% python3 -q
>>> import numpy as np
>>> from numpy import linalg as LA
>>> np.set_printoptions(precision=2, suppress=True, linewidth=160, legacy="1.25")
>>> mat = np.load("sample10.npy")
>>> mat
array([[ 1, -1],
       [ 1,  0],
       [ 1,  1],
       [ 1,  2],
       [ 1,  3]])
>>> other = mat[0, 0] * mat[1:] - np.outer(mat[1:, 0], mat[0])
>>> other
array([[0, 1],
       [0, 2],
       [0, 3],
       [0, 4]])
>>> np.flatnonzero(~other.round(6).any(axis=1))
array([], dtype=int64)
>>> mat[:, 0] / mat[0, 0]
array([1., 1., 1., 1., 1.])
>>> P = mat @ LA.solve(mat.T @ mat, mat.T)
>>> LA.matrix_rank(np.eye(5) - P)
3
>>> np.round(LA.eigvalsh(P), 2) + 0
array([0., 0., 0., 1., 1.])
>>> np.diag(P)
array([0.6, 0.3, 0.2, 0.3, 0.6])
>>> P @ mat[:, 0]
array([1., 1., 1., 1., 1.])
>>> np.trace(P)
2.0
>>> P.round(2) + 0
array([[ 0.6,  0.4,  0.2,  0. , -0.2],
       [ 0.4,  0.3,  0.2,  0.1,  0. ],
       [ 0.2,  0.2,  0.2,  0.2,  0.2],
       [ 0. ,  0.1,  0.2,  0.3,  0.4],
       [-0.2,  0. ,  0.2,  0.4,  0.6]])
>>> np.round((np.eye(5) - P) @ mat, 2) + 0
array([[0., 0.],
       [0., 0.],
       [0., 0.],
       [0., 0.],
       [0., 0.]])
>>> M = np.loadtxt("a.csv", delimiter=",")
>>> M.round(2) + 0
array([[-1.97, -1.55, -3.17, -2.14,  0.49,  1.95],
       [ 1.85,  1.42,  3.53,  0.64, -2.18,  1.39],
       [ 1.38,  1.11,  1.86,  2.39,  0.79, -3.47],
       [ 1.26,  0.95,  2.73, -0.4 , -2.54,  2.91],
       [-1.99, -1.54, -3.66, -1.01,  1.94, -0.73],
       [-2.08, -1.62, -3.68, -1.46,  1.53,  0.17],
       [ 0.16,  0.17, -0.42,  1.86,  2.08, -4.12],
       [ 0.05,  0.  ,  0.79, -1.69, -2.22,  4.07],
       [-1.48, -1.13, -3.05,  0.06,  2.47, -2.47],
       [-2.01, -1.56, -3.67, -1.09,  1.87, -0.58],
       [ 0.53,  0.45,  0.24,  2.1 ,  1.79, -4.11],
       [ 1.27,  1.03,  1.64,  2.38,  0.94, -3.61],
       [-0.95, -0.71, -2.27,  0.79,  2.54, -3.37],
       [ 0.78,  0.65,  0.7 ,  2.23,  1.54, -4.02],
       [ 2.08,  1.62,  3.68,  1.45, -1.55, -0.14],
       [ 0.71,  0.59,  0.57,  2.19,  1.61, -4.05],
       [-1.41, -1.13, -1.91, -2.4 , -0.75,  3.44],
       [-1.75, -1.34, -3.41, -0.43,  2.3 , -1.74],
       [-0.85, -0.63, -2.11,  0.91,  2.53, -3.49],
       [-1.52, -1.16, -3.11,  0.  ,  2.46, -2.38],
       [ 1.84,  1.46,  2.85,  2.28, -0.11, -2.47],
       [-1.7 , -1.3 , -3.35, -0.33,  2.34, -1.9 ],
       [-1.96, -1.51, -3.63, -0.93,  2.  , -0.89],
       [-0.26, -0.24,  0.25, -1.93, -2.01,  4.13],
       [ 0.32,  0.21,  1.24, -1.46, -2.36,  3.95],
       [ 1.91,  1.48,  3.59,  0.8 , -2.09,  1.12]])
>>> x0 = np.array([-2, 3])
>>> target = mat @ x0
>>> LA.lstsq(mat, target)[0]
array([-2.,  3.])
>>> np.round(LA.pinv(mat) @ mat, 2) + 0
array([[1., 0.],
       [0., 1.]])
>>> rng = np.random.default_rng(178)
>>> target = target + 0.1 * rng.normal(size=5)
>>> target
array([-5.01, -2.06,  1.  ,  3.99,  7.04])
>>> coef, *_ = LA.lstsq(mat, target)
>>> round(LA.norm(target - mat @ coef), 2)
0.06
